$ python -q
>>> import numpy as np
>>> import numpy.linalg as la
>>> np.set_printoptions(suppress=True, linewidth=100)
>>> def tidy(a):
...     return np.round(a, 2) + 0
... 
>>> m1 = np.loadtxt("mat.csv", delimiter=",")
>>> m1
array([[-2.,  0.,  0.,  0.,  0.,  0.,  0.,  0.],
       [ 0., -5.,  0.,  0.,  0.,  0.,  0.,  0.],
       [ 0.,  0.,  4.,  0.,  0.,  0.,  0.,  0.],
       [ 0.,  0.,  0., -2.,  0.,  0.,  0.,  0.],
       [ 0.,  0.,  0.,  0.,  3.,  0.,  0.,  0.],
       [ 0.,  0.,  0.,  0.,  0., -2.,  0.,  0.],
       [ 0.,  0.,  0.,  0.,  0.,  0.,  2.,  0.],
       [ 0.,  0.,  0.,  0.,  0.,  0.,  0.,  1.]])
>>> theta = np.radians(45)
>>> r_ = np.eye(8)
>>> r_[0, 0] = r_[1, 1] = np.cos(theta)
>>> r_[0, 1], r_[1, 0] = -np.sin(theta), np.sin(theta)
>>> tidy(r_)
array([[ 0.71, -0.71,  0.  ,  0.  ,  0.  ,  0.  ,  0.  ,  0.  ],
       [ 0.71,  0.71,  0.  ,  0.  ,  0.  ,  0.  ,  0.  ,  0.  ],
       [ 0.  ,  0.  ,  1.  ,  0.  ,  0.  ,  0.  ,  0.  ,  0.  ],
       [ 0.  ,  0.  ,  0.  ,  1.  ,  0.  ,  0.  ,  0.  ,  0.  ],
       [ 0.  ,  0.  ,  0.  ,  0.  ,  1.  ,  0.  ,  0.  ,  0.  ],
       [ 0.  ,  0.  ,  0.  ,  0.  ,  0.  ,  1.  ,  0.  ,  0.  ],
       [ 0.  ,  0.  ,  0.  ,  0.  ,  0.  ,  0.  ,  1.  ,  0.  ],
       [ 0.  ,  0.  ,  0.  ,  0.  ,  0.  ,  0.  ,  0.  ,  1.  ]])
>>> A2 = m1 @ r_.T
>>> tidy(la.det(r_)), tidy(np.trace(r_))
(np.float64(1.0), np.float64(7.41))
>>> print(np.allclose(la.norm(m1, axis=1), la.norm(A2, axis=1)))
True
>>> tidy(A2)
array([[-1.41, -1.41,  0.  ,  0.  ,  0.  ,  0.  ,  0.  ,  0.  ],
       [ 3.54, -3.54,  0.  ,  0.  ,  0.  ,  0.  ,  0.  ,  0.  ],
       [ 0.  ,  0.  ,  4.  ,  0.  ,  0.  ,  0.  ,  0.  ,  0.  ],
       [ 0.  ,  0.  ,  0.  , -2.  ,  0.  ,  0.  ,  0.  ,  0.  ],
       [ 0.  ,  0.  ,  0.  ,  0.  ,  3.  ,  0.  ,  0.  ,  0.  ],
       [ 0.  ,  0.  ,  0.  ,  0.  ,  0.  , -2.  ,  0.  ,  0.  ],
       [ 0.  ,  0.  ,  0.  ,  0.  ,  0.  ,  0.  ,  2.  ,  0.  ],
       [ 0.  ,  0.  ,  0.  ,  0.  ,  0.  ,  0.  ,  0.  ,  1.  ]])
>>> tidy(np.abs(A2 - m1).max(axis=0))
array([3.54, 1.46, 0.  , 0.  , 0.  , 0.  , 0.  , 0.  ])
>>> tidy(np.sort(la.eigvals(m1).real))
array([-5., -2., -2., -2.,  1.,  2.,  3.,  4.])
>>> np.flatnonzero(la.matrix_power((m1 != 0) + (m1.T != 0) + np.eye(8), 8)[3])
array([3])
>>> m1 @ m1.T
array([[ 4.,  0.,  0.,  0.,  0.,  0.,  0.,  0.],
       [ 0., 25.,  0.,  0.,  0.,  0.,  0.,  0.],
       [ 0.,  0., 16.,  0.,  0.,  0.,  0.,  0.],
       [ 0.,  0.,  0.,  4.,  0.,  0.,  0.,  0.],
       [ 0.,  0.,  0.,  0.,  9.,  0.,  0.,  0.],
       [ 0.,  0.,  0.,  0.,  0.,  4.,  0.,  0.],
       [ 0.,  0.,  0.,  0.,  0.,  0.,  4.,  0.],
       [ 0.,  0.,  0.,  0.,  0.,  0.,  0.,  1.]])
>>> m1.T @ m1
array([[ 4.,  0.,  0.,  0.,  0.,  0.,  0.,  0.],
       [ 0., 25.,  0.,  0.,  0.,  0.,  0.,  0.],
       [ 0.,  0., 16.,  0.,  0.,  0.,  0.,  0.],
       [ 0.,  0.,  0.,  4.,  0.,  0.,  0.,  0.],
       [ 0.,  0.,  0.,  0.,  9.,  0.,  0.,  0.],
       [ 0.,  0.,  0.,  0.,  0.,  4.,  0.,  0.],
       [ 0.,  0.,  0.,  0.,  0.,  0.,  4.,  0.],
       [ 0.,  0.,  0.,  0.,  0.,  0.,  0.,  1.]])
>>> [int(la.matrix_rank(la.matrix_power(m1, p))) for p in range(1, 9)]
[8, 8, 8, 8, 8, 8, 8, 8]
>>> tidy(np.sort(la.eigvals(m1)))
array([-5., -2., -2., -2.,  1.,  2.,  3.,  4.])
>>> print(m1 @ m1)
[[ 4.  0.  0.  0.  0.  0.  0.  0.]
 [ 0. 25.  0.  0.  0.  0.  0.  0.]
 [ 0.  0. 16.  0.  0.  0.  0.  0.]
 [ 0.  0.  0.  4.  0.  0.  0.  0.]
 [ 0.  0.  0.  0.  9.  0.  0.  0.]
 [ 0.  0.  0.  0.  0.  4.  0.  0.]
 [ 0.  0.  0.  0.  0.  0.  4.  0.]
 [ 0.  0.  0.  0.  0.  0.  0.  1.]]
>>> u = np.array([-1, -2, -2, 1, 2, 2, 0, -1])
>>> A2 = m1 + np.outer(u, np.eye(8)[3])
>>> print(tidy(la.det(A2) / la.det(m1)), tidy(1 + la.solve(m1, u)[3]))
0.5 0.5
>>> la.matrix_rank(A2 - m1)
np.int64(1)
>>> A2
array([[-2.,  0.,  0., -1.,  0.,  0.,  0.,  0.],
       [ 0., -5.,  0., -2.,  0.,  0.,  0.,  0.],
       [ 0.,  0.,  4., -2.,  0.,  0.,  0.,  0.],
       [ 0.,  0.,  0., -1.,  0.,  0.,  0.,  0.],
       [ 0.,  0.,  0.,  2.,  3.,  0.,  0.,  0.],
       [ 0.,  0.,  0.,  2.,  0., -2.,  0.,  0.],
       [ 0.,  0.,  0.,  0.,  0.,  0.,  2.,  0.],
       [ 0.,  0.,  0., -1.,  0.,  0.,  0.,  1.]])
